$ python -q
>>> import numpy as np
>>> np.set_printoptions(precision=2, suppress=True, linewidth=100, floatmode="fixed")
>>> def rd(a):
...     return np.round(a, 2) + 0
... 
>>> E = np.load("data.npy")
>>> E
array([[4.98, 9.01, 8.01],
       [5.00, 9.04, 7.98],
       [5.02, 9.03, 8.00],
       [5.00, 9.00, 7.99],
       [4.99, 8.99, 8.03],
       [5.02, 9.02, 7.94],
       [5.00, 8.98, 7.99],
       [4.96, 9.01, 8.04],
       [5.01, 8.99, 8.01],
       [7.02, 1.99, 8.01],
       [6.99, 2.01, 8.00],
       [6.99, 2.01, 8.01],
       [7.01, 1.98, 8.03],
       [6.99, 2.02, 8.02],
       [6.98, 2.03, 7.97],
       [7.00, 2.03, 8.01],
       [7.03, 1.99, 7.99],
       [7.00, 2.00, 7.98]])
>>> U, s, VT = np.linalg.svd(E)
>>> print(np.argmax(s[:-1] / (s[1:] + 1e-6)) + 1)
2
>>> rd(s)
array([48.71, 14.56,  0.10])
>>> Y = U[:, :2] @ np.diag(s[:2]) @ VT[:2]
>>> rd(np.linalg.norm(E - Y) / np.linalg.norm(E))
np.float64(0.0)
>>> rd(Y)
array([[4.99, 9.01, 8.00],
       [4.99, 9.04, 7.99],
       [5.01, 9.03, 8.01],
       [5.00, 9.00, 7.99],
       [5.01, 9.00, 8.01],
       [4.98, 9.01, 7.98],
       [5.00, 8.98, 7.99],
       [5.00, 9.02, 8.00],
       [5.01, 8.99, 8.01],
       [7.02, 1.99, 8.01],
       [6.99, 2.01, 8.00],
       [7.00, 2.01, 8.00],
       [7.02, 1.98, 8.02],
       [7.00, 2.02, 8.01],
       [6.97, 2.03, 7.98],
       [7.00, 2.03, 8.01],
       [7.01, 1.98, 8.01],
       [6.99, 2.00, 7.99]])
